$ python3 -q
>>> import numpy as np
>>> from numpy import linalg as LA
>>> np.set_printoptions(suppress=True, linewidth=160)
>>> A = np.loadtxt("case10.csv", delimiter=",")
>>> A
array([[ 29.,  10., -25., -15.,   5.,  10.],
       [ 10.,   8., -10.,  -6.,   2.,   4.],
       [-25., -10.,  29.,  15.,  -5., -10.],
       [-15.,  -6.,  15.,  13.,  -3.,  -6.],
       [  5.,   2.,  -5.,  -3.,   5.,   2.],
       [ 10.,   4., -10.,  -6.,   2.,   8.]])
>>> vec = np.array([5, 3, 2, 2, -1, 5])
>>> h1 = np.maximum(A @ vec, 0)
>>> np.tanh(A @ vec)
array([ 1.,  1., -1., -1.,  1.,  1.])
>>> np.maximum(A @ vec, 0) - np.maximum(-A @ vec, 0)
array([ 140.,   60., -112.,  -64.,   20.,   68.])
>>> A.T @ h1
array([ 5440.,  2192., -4880., -2928.,  1056.,  2224.])
>>> np.round(np.abs(LA.svd(A)[2][-1]), 3)
array([0.795, 0.185, 0.462, 0.277, 0.092, 0.185])
>>> np.round(LA.norm(A, 2) / LA.norm(A), 3)
np.float64(0.992)
>>> np.argsort(-LA.norm(A, axis=0).round(6), kind="stable")[:3]
array([0, 2, 3])
>>> [round(float(x), 3) for x in LA.svd(A, compute_uv=False)[:3]]
[72.0, 4.0, 4.0]
>>> LA.matrix_rank(A, rtol=0.1)
np.int64(1)
>>> LA.cond(A) > 100
np.False_
>>> blk = np.stack([A, -3 * A, A[::-1]])
>>> LA.matrix_rank(blk)
array([6, 6, 6])
>>> (blk @ A.T).shape
(3, 6, 6)
>>> LA.matrix_rank(blk.reshape(3, -1))
np.int64(2)
>>> A.sum(axis=0)
array([14.,  8., -6., -2.,  6.,  8.])
>>> np.count_nonzero(A)
np.int64(36)
>>> np.unravel_index(np.abs(A).argmax(), A.shape)
(np.int64(0), np.int64(0))
>>> np.diff(A, axis=0)
array([[-19.,  -2.,  15.,   9.,  -3.,  -6.],
       [-35., -18.,  39.,  21.,  -7., -14.],
       [ 10.,   4., -14.,  -2.,   2.,   4.],
       [ 20.,   8., -20., -16.,   8.,   8.],
       [  5.,   2.,  -5.,  -3.,  -3.,   6.]])
>>> data = np.load("run18.npy")
>>> data
array([[ 6,  0,  0],
       [ 2,  3,  0],
       [ 0, -9, -1]])
>>> A2 = np.array([[1, 2, 0], [2, 0, 3], [1, 0, 3]])
>>> np.einsum("ij->j", data)
array([ 8, -6, -1])
>>> np.einsum("ik,kj->ji", data, A2)
array([[  6,   8, -19],
       [ 12,   4,   0],
       [  0,   9, -30]])
>>> def softmax(z):
...     e = np.exp(z - z.max(axis=-1, keepdims=True))
...     return e / e.sum(axis=-1, keepdims=True)
... 
>>> np.round(softmax(data[2] + 2), 3) + 0
array([0.731, 0.   , 0.269])
>>> np.round(softmax(data[2]), 3) + 0
array([0.731, 0.   , 0.269])
>>> S = data @ data.T / np.sqrt(3)
>>> softmax(S).round(6).argmax(axis=1)
array([0, 1, 2])
>>> np.round(softmax(S + np.triu(np.full(S.shape, -np.inf), 1)), 3) + 0
array([[1.  , 0.  , 0.  ],
       [0.36, 0.64, 0.  ],
       [0.  , 0.  , 1.  ]])
>>> J, _ = LA.qr(np.array([[1.3, 1.2, -1.2, 0.1, 1.3, 0.0, 1.0, 0.2],
...     [1.6, -1.0, -0.5, 1.8, 0.4, 1.3, -0.8, -0.8],
...     [0.0, -0.2, -1.1, 0.9, -1.3, -1.8, 0.8, -1.0],
...     [-1.8, -0.5, 0.9, 1.6, 1.0, 0.4, 1.5, 0.4],
...     [1.2, -0.4, -0.3, 0.9, 2.5, -0.1, -1.3, 1.5],
...     [0.0, -0.7, 1.8, 0.2, 0.2, 1.8, 0.2, -2.7],
...     [1.4, 0.4, -0.7, 1.8, 0.9, 0.4, -1.8, -0.6],
...     [1.2, 0.7, -0.1, -0.3, -0.4, 0.8, 0.8, -1.4]]))
>>> J.round(3)
array([[-0.37 ,  0.521, -0.06 , -0.209, -0.278,  0.234,  0.44 , -0.467],
       [-0.456, -0.634, -0.198, -0.066,  0.148,  0.56 ,  0.111,  0.006],
       [-0.   , -0.103, -0.585, -0.089,  0.426, -0.525,  0.406, -0.134],
       [ 0.513, -0.124, -0.007, -0.739, -0.16 ,  0.175,  0.266,  0.221],
       [-0.342, -0.295, -0.027, -0.028, -0.71 , -0.463,  0.111,  0.253],
       [-0.   , -0.36 ,  0.708, -0.091,  0.171, -0.258,  0.246, -0.452],
       [-0.399,  0.102,  0.008, -0.622,  0.191, -0.211, -0.597, -0.075],
       [-0.342,  0.271,  0.337, -0.04 ,  0.352, -0.028,  0.36 ,  0.664]])
>>> np.round(J @ J.T, 3) + 0
array([[1., 0., 0., 0., 0., 0., 0., 0.],
       [0., 1., 0., 0., 0., 0., 0., 0.],
       [0., 0., 1., 0., 0., 0., 0., 0.],
       [0., 0., 0., 1., 0., 0., 0., 0.],
       [0., 0., 0., 0., 1., 0., 0., 0.],
       [0., 0., 0., 0., 0., 1., 0., 0.],
       [0., 0., 0., 0., 0., 0., 1., 0.],
       [0., 0., 0., 0., 0., 0., 0., 1.]])
>>> round(J[:, 5] @ J[:, 1], 3)
np.float64(0.0)
>>> np.round(J.T @ J, 3) + 0
array([[1., 0., 0., 0., 0., 0., 0., 0.],
       [0., 1., 0., 0., 0., 0., 0., 0.],
       [0., 0., 1., 0., 0., 0., 0., 0.],
       [0., 0., 0., 1., 0., 0., 0., 0.],
       [0., 0., 0., 0., 1., 0., 0., 0.],
       [0., 0., 0., 0., 0., 1., 0., 0.],
       [0., 0., 0., 0., 0., 0., 1., 0.],
       [0., 0., 0., 0., 0., 0., 0., 1.]])
>>> np.round(LA.svd(J, compute_uv=False), 3)
array([1., 1., 1., 1., 1., 1., 1., 1.])
>>> np.round(LA.norm(J, axis=0), 3)
array([1., 1., 1., 1., 1., 1., 1., 1.])
